% ipython --no-banner

In [1]: import numpy as np

In [2]: np.set_printoptions(precision=3, suppress=True, linewidth=160)

In [3]: E = np.loadtxt("arr.csv", delimiter=",")

In [4]: E
Out[4]: 
array([[ -3.059,  -5.865,   2.949,   0.053],
       [ -4.991, -10.101,   5.044,  -0.002],
       [ -3.005,  -5.938,   3.03 ,  -0.094]])

In [5]: np.linalg.cond(E) > 100
Out[5]: np.True_

In [6]: [round(float(x), 3) for x in np.linalg.svd(E, compute_uv=False)[:3]]
Out[6]: [16.071, 0.135, 0.105]

In [7]: ang = np.radians(90)

In [8]: R = np.eye(4)

In [9]: R[2, 2] = R[3, 3] = np.cos(ang)

In [10]: R[2, 3], R[3, 2] = -np.sin(ang), np.sin(ang)

In [11]: R.round(3) + 0
Out[11]: 
array([[ 1.,  0.,  0.,  0.],
       [ 0.,  1.,  0.,  0.],
       [ 0.,  0.,  0., -1.],
       [ 0.,  0.,  1.,  0.]])

In [12]: B = E @ R.T

In [13]: B
Out[13]: 
array([[ -3.059,  -5.865,  -0.053,   2.949],
       [ -4.991, -10.101,   0.002,   5.044],
       [ -3.005,  -5.938,   0.094,   3.03 ]])

In [14]: round(float(np.linalg.det(R)), 3), np.trace(R)
Out[14]: (1.0, np.float64(2.0))

In [15]: np.abs(B - E).max(axis=0)
Out[15]: array([0.   , 0.   , 5.042, 5.046])

In [16]: np.linalg.svd(E, compute_uv=False), np.linalg.svd(B, compute_uv=False)
Out[16]: (array([16.071,  0.135,  0.105]), array([16.071,  0.135,  0.105]))

In [17]: vec = np.array([2, 9, 2, -2])

In [18]: B * vec
Out[18]: 
array([[ -6.118, -52.785,  -0.106,  -5.898],
       [ -9.982, -90.909,   0.004, -10.088],
       [ -6.01 , -53.442,   0.188,  -6.06 ]])

In [19]: print(B @ np.ones(4))
[ -6.028 -10.046  -5.819]

In [20]: B @ np.eye(4)[3]
Out[20]: array([2.949, 5.044, 3.03 ])

In [21]: print(np.einsum("ij,j->i", B, vec))
[ -64.907 -110.975  -65.324]
